In [1]: import numpy as np

In [2]: from numpy import linalg as LA

In [3]: np.set_printoptions(suppress=True, linewidth=140)

In [4]: mat = np.load("data.npy")

In [5]: mat
Out[5]: 
array([[0, 0, 1, 0],
       [1, 0, 0, 0],
       [0, 1, 0, 0],
       [0, 0, 0, 1]])

In [6]: np.round(LA.det(mat), 3)
Out[6]: np.float64(1.0)

In [7]: np.flatnonzero(LA.matrix_power((mat != 0) + (mat.T != 0) + np.eye(4), 4)[2])
Out[7]: array([0, 1, 2])

In [8]: (LA.matrix_power((mat != 0) + (mat.T != 0) + np.eye(4), 4) > 0).astype(int)
Out[8]: 
array([[1, 1, 1, 0],
       [1, 1, 1, 0],
       [1, 1, 1, 0],
       [0, 0, 0, 1]])

In [9]: M = np.loadtxt("arr.csv", delimiter=",")

In [10]: M
Out[10]: 
array([[36., 34., 10., 26., 12., 16.],
       [34., 47., 21., 47., 28.,  8.],
       [10., 21., 29., 33., 20.,  0.],
       [26., 47., 33., 57., 34.,  0.],
       [12., 28., 20., 34., 31.,  4.],
       [16.,  8.,  0.,  0.,  4., 16.]])

In [11]: U, sig, Vt = LA.svd(M)

In [12]: sig.round(3) + 0
Out[12]: array([155.271,  37.631,  12.572,  10.525,   0.   ,   0.   ])

In [13]: Y = U[:, :4] @ np.diag(sig[:4]) @ Vt[:4]

In [14]: LA.matrix_rank(M, rtol=0.05)
Out[14]: np.int64(4)

In [15]: print(LA.matrix_rank(Y))
4

In [16]: print(round(float(LA.norm(M - Y, 2)), 3), round(sig[4], 3))
0.0 0.0

In [17]: Y.round(3) + 0
Out[17]: 
array([[36., 34., 10., 26., 12., 16.],
       [34., 47., 21., 47., 28.,  8.],
       [10., 21., 29., 33., 20.,  0.],
       [26., 47., 33., 57., 34.,  0.],
       [12., 28., 20., 34., 31.,  4.],
       [16.,  8.,  0.,  0.,  4., 16.]])

In [18]: U, sig, Vt = LA.svd(M)

In [19]: V = Vt[:(sig > 1e-8).sum()]

In [20]: rng = np.random.default_rng(338)

In [21]: x0 = M[3] + 4 * M[4] + rng.integers(2) * np.eye(6)[2]

In [22]: print(x0)
[ 74. 159. 114. 193. 158.  16.]

In [23]: print(np.allclose(V.T @ V @ x0, x0))
False

In [24]: np.round(np.diag(V.T @ V), 3)
Out[24]: array([0.614, 0.474, 0.886, 0.493, 0.846, 0.686])

In [25]: round(float(LA.norm(x0 - V.T @ V @ x0)), 3)
Out[25]: 0.337

In [26]: evals, V = LA.eigh(M)

In [27]: round(evals.sum(), 3), np.trace(M)
Out[27]: (np.float64(216.0), np.float64(216.0))

In [28]: print(np.abs(V[:, -1]).round(6).argmax())
3

In [29]: np.round(LA.svd(M, compute_uv=False), 3) + 0
Out[29]: array([155.271,  37.631,  12.572,  10.525,   0.   ,   0.   ])

In [30]: (evals > 1e-8).sum(), (evals < -1e-8).sum()
Out[30]: (np.int64(4), np.int64(0))

In [31]: A = np.array([[1, 0, 0, 0, 0, 0, 0],
    ...:     [-3, 1, 0, 0, 0, 0, 0],
    ...:     [0, -3, 1, 0, 0, 0, 0],
    ...:     [-3, -1, 3, 1, 0, 0, 0],
    ...:     [3, 0, 0, 2, 1, 0, 0],
    ...:     [-1, 0, 0, 0, 1, 1, 0],
    ...:     [-2, 3, -2, -1, 2, -1, 1]])

In [32]: A
Out[32]: 
array([[ 1,  0,  0,  0,  0,  0,  0],
       [-3,  1,  0,  0,  0,  0,  0],
       [ 0, -3,  1,  0,  0,  0,  0],
       [-3, -1,  3,  1,  0,  0,  0],
       [ 3,  0,  0,  2,  1,  0,  0],
       [-1,  0,  0,  0,  1,  1,  0],
       [-2,  3, -2, -1,  2, -1,  1]])

In [33]: np.round(np.abs(LA.svd(A)[2][-1]), 3)
Out[33]: array([0.006, 0.02 , 0.062, 0.149, 0.279, 0.274, 0.906])

In [34]: round(np.log10(LA.cond(A)))
Out[34]: 3

In [35]: LA.matrix_rank(A, rtol=0.1)
Out[35]: np.int64(6)

In [36]: idx = rng.permutation(7)

In [37]: Y = A[:, idx] * rng.choice([-1, 1], 7)

In [38]: Y
Out[38]: 
array([[ 0,  0,  0,  0,  0,  0, -1],
       [ 0,  0,  0,  0,  1,  0,  3],
       [ 0,  1,  0,  0, -3,  0,  0],
       [ 0,  3,  0,  0, -1,  1,  3],
       [-1,  0,  0,  0,  0,  2, -3],
       [-1,  0, -1,  0,  0,  0,  1],
       [-2, -2,  1, -1,  3, -1,  2]])

In [39]: U, _, Vt = LA.svd(A.T @ Y)

In [40]: np.round(LA.lstsq(A, Y)[0], 3) + 0
Out[40]: 
array([[ 0.,  0.,  0.,  0.,  0.,  0., -1.],
       [ 0.,  0.,  0.,  0.,  1.,  0.,  0.],
       [ 0.,  1.,  0.,  0.,  0.,  0.,  0.],
       [ 0.,  0.,  0.,  0.,  0.,  1.,  0.],
       [-1.,  0.,  0.,  0.,  0.,  0.,  0.],
       [ 0.,  0., -1.,  0.,  0.,  0.,  0.],
       [ 0.,  0.,  0., -1.,  0.,  0.,  0.]])

In [41]: idx
Out[41]: array([4, 2, 5, 6, 1, 3, 0])

In [42]: print(np.allclose(Y @ Y.T, Y.T @ Y))
False

In [43]: round(float(LA.det(Y)), 3)
Out[43]: 1.0

In [44]: np.round(np.sort(np.abs(LA.eigvals(Y))), 3)
Out[44]: array([0.027, 0.802, 1.266, 1.266, 1.8  , 3.969, 3.969])

In [45]: print(round(float(np.abs(LA.eigvals(Y)).max()), 3))
3.969

In [46]: (Y + Y.T) / 2
Out[46]: 
array([[ 0. ,  0. ,  0. ,  0. , -0.5, -0.5, -1.5],
       [ 0. ,  0. ,  0.5,  1.5,  0.5,  0. ,  0.5],
       [ 0. ,  0.5,  0. ,  0. , -1.5, -0.5,  0.5],
       [ 0. ,  1.5,  0. ,  0. , -0.5,  0.5,  1. ],
       [-0.5,  0.5, -1.5, -0.5,  0. ,  1. ,  0. ],
       [-0.5,  0. , -0.5,  0.5,  1. ,  0. ,  0. ],
       [-1.5,  0.5,  0.5,  1. ,  0. ,  0. ,  2. ]])

In [47]: def softmax(z):
    ...:     e = np.exp(z - z.max(axis=-1, keepdims=True))
    ...:     return e / e.sum(axis=-1, keepdims=True)
    ...: 

In [48]: print(np.round(softmax(A[1] + 4), 3))
[0.006 0.35  0.129 0.129 0.129 0.129 0.129]

In [49]: np.round(softmax(10 * A[1]), 3) + 0
Out[49]: array([0., 1., 0., 0., 0., 0., 0.])

In [50]: scores = A @ A.T / np.sqrt(7)

In [51]: np.round(softmax(scores)[1] @ A, 3)
Out[51]: array([-2.606,  1.144,  0.02 , -0.096,  0.643, -0.274,  0.306])

In [52]: np.prod(np.diag(A)), round(LA.det(A), 3)
Out[52]: (np.int64(1), np.float64(1.0))

In [53]: LA.matrix_rank(A - A[0, 0] * np.eye(7))
Out[53]: np.int64(6)

In [54]: print(np.round(np.sort(LA.eigvals(A)), 3))
[1. 1. 1. 1. 1. 1. 1.]

In [55]: Y = np.array([[1, 1], [1, -1]])

In [56]: data = np.kron(Y, np.kron(Y, Y))[rng.permutation(8)][:3]

In [57]: data
Out[57]: 
array([[ 1,  1,  1,  1,  1,  1,  1,  1],
       [ 1, -1, -1,  1,  1, -1, -1,  1],
       [ 1,  1,  1,  1, -1, -1, -1, -1]])

In [58]: U, sig, Vt = LA.svd(data, full_matrices=False)

In [59]: print((sig > 1e-8).sum())
3

In [60]: np.round(U.T @ U, 3) + 0
Out[60]: 
array([[1., 0., 0.],
       [0., 1., 0.],
       [0., 0., 1.]])

In [61]: np.round(np.cumsum(sig ** 2) / np.sum(sig ** 2), 3)
Out[61]: array([0.333, 0.667, 1.   ])

In [62]: np.round(Vt @ Vt.T, 3) + 0
Out[62]: 
array([[1., 0., 0.],
       [0., 1., 0.],
       [0., 0., 1.]])

In [63]: Y = data + rng.integers(-2, 3, (3, 2)) @ rng.integers(-2, 3, (2, 8))

In [64]: print(Y)
[[-1  4  4 -3 -5  5 -4  2]
 [ 3 -4 -4  5  7 -5  4  0]
 [ 1  1  1  1 -1 -1 -1 -1]]

In [65]: np.round(LA.svd(Y - data, compute_uv=False), 3) + 0
Out[65]: array([15.232,  0.   ,  0.   ])

In [66]: np.abs(Y - data).sum(axis=1)
Out[66]: array([28, 28,  0])

In [67]: LA.matrix_rank(Y - data, tol=1e-8)
Out[67]: np.int64(1)

In [68]: E = np.loadtxt("w.csv", delimiter=",")

In [69]: E
Out[69]: 
array([[-3.036, -8.951, -3.011],
       [-2.976, -1.046,  0.984],
       [-3.077, -7.063, -2.008],
       [ 0.968, -4.986, -3.029]])

In [70]: Y = E + rng.integers(-2, 3, (4, 2)) @ rng.integers(-2, 3, (2, 3))

In [71]: Y.round(3)
Out[71]: 
array([[-5.036, -6.951, -1.011],
       [-3.976, -6.046, -4.016],
       [-5.077, -8.063, -3.008],
       [ 1.968, -2.986, -1.029]])

In [72]: np.round(np.abs(Y - E).sum(axis=1), 3)
Out[72]: array([ 6., 11.,  4.,  5.])

In [73]: w1 = np.array([[-1, 2, -1],
    ...:     [0, 0, -1],
    ...:     [-1, -2, 0],
    ...:     [-1, 1, -2],
    ...:     [-1, -2, 2],
    ...:     [-2, 1, 0],
    ...:     [1, 2, -1],
    ...:     [0, -1, -1]])

In [74]: coef = np.array([0, 0, 2])

In [75]: act = np.maximum(data @ w1 + coef, 0)

In [76]: act
Out[76]: 
array([[0, 1, 0],
       [0, 0, 2],
       [0, 1, 0]])

In [77]: LA.matrix_rank(act)
Out[77]: np.int64(2)

In [78]: C = np.array([[-4, -5], [1, -3], [-3, 0]])

In [79]: act @ C
Out[79]: 
array([[ 1, -3],
       [-6,  0],
       [ 1, -3]])

In [80]: (act @ C).round(6).argmax(axis=1)
Out[80]: array([0, 1, 0])

In [81]: J = np.load("a.npy")

In [82]: J.round(3)
Out[82]: 
array([[0.333, 0.   , 0.   , 0.333, 0.   , 0.   , 0.   , 0.333],
       [0.   , 0.333, 0.   , 0.   , 0.333, 0.   , 0.333, 0.   ],
       [0.   , 0.333, 0.333, 0.   , 0.   , 0.   , 0.333, 0.   ],
       [0.   , 0.   , 0.   , 1.   , 0.   , 0.   , 0.   , 0.   ],
       [0.   , 0.   , 0.   , 0.333, 0.667, 0.   , 0.   , 0.   ],
       [0.2  , 0.   , 0.2  , 0.2  , 0.   , 0.4  , 0.   , 0.   ],
       [0.25 , 0.   , 0.   , 0.   , 0.   , 0.25 , 0.5  , 0.   ],
       [0.   , 0.   , 0.   , 0.333, 0.   , 0.   , 0.   , 0.667]])

In [83]: print(np.round(np.sort(np.abs(LA.eigvals(J)))[::-1], 3))
[1.    0.732 0.667 0.667 0.44  0.44  0.333 0.157]

In [84]: J.sum(axis=1)
Out[84]: array([1., 1., 1., 1., 1., 1., 1., 1.])

In [85]: pr = np.eye(8)[7]

In [86]: for _ in range(5):
    ...:     pr = pr @ J
    ...:     print(pr.round(3))
    ...: 
[0.    0.    0.    0.333 0.    0.    0.    0.667]
[0.    0.    0.    0.556 0.    0.    0.    0.444]
[0.    0.    0.    0.704 0.    0.    0.    0.296]
[0.    0.    0.    0.802 0.    0.    0.    0.198]
[0.    0.    0.    0.868 0.    0.    0.    0.132]

In [87]: idx = rng.permutation(8)

In [88]: Y = J[:, idx] * rng.choice([-1, 1], 8)

In [89]: Y.round(3)
Out[89]: 
array([[-0.   ,  0.   , -0.   , -0.333,  0.   ,  0.333,  0.   , -0.333],
       [-0.   ,  0.   , -0.333, -0.   ,  0.333,  0.   ,  0.333, -0.   ],
       [-0.333,  0.   , -0.333, -0.   ,  0.   ,  0.   ,  0.333, -0.   ],
       [-0.   ,  0.   , -0.   , -0.   ,  0.   ,  1.   ,  0.   , -0.   ],
       [-0.   ,  0.   , -0.   , -0.   ,  0.667,  0.333,  0.   , -0.   ],
       [-0.2  ,  0.4  , -0.   , -0.2  ,  0.   ,  0.2  ,  0.   , -0.   ],
       [-0.   ,  0.25 , -0.   , -0.25 ,  0.   ,  0.   ,  0.5  , -0.   ],
       [-0.   ,  0.   , -0.   , -0.   ,  0.   ,  0.333,  0.   , -0.667]])

In [90]: U, _, Vt = LA.svd(J.T @ Y)

In [91]: np.round(LA.lstsq(J, Y)[0], 3) + 0
Out[91]: 
array([[ 0.,  0.,  0., -1.,  0.,  0.,  0.,  0.],
       [ 0.,  0., -1.,  0.,  0.,  0.,  0.,  0.],
       [-1.,  0.,  0.,  0.,  0.,  0.,  0.,  0.],
       [ 0.,  0.,  0.,  0.,  0.,  1.,  0.,  0.],
       [ 0.,  0.,  0.,  0.,  1.,  0.,  0.,  0.],
       [ 0.,  1.,  0.,  0.,  0.,  0.,  0.,  0.],
       [ 0.,  0.,  0.,  0.,  0.,  0.,  1.,  0.],
       [ 0.,  0.,  0.,  0.,  0.,  0.,  0., -1.]])
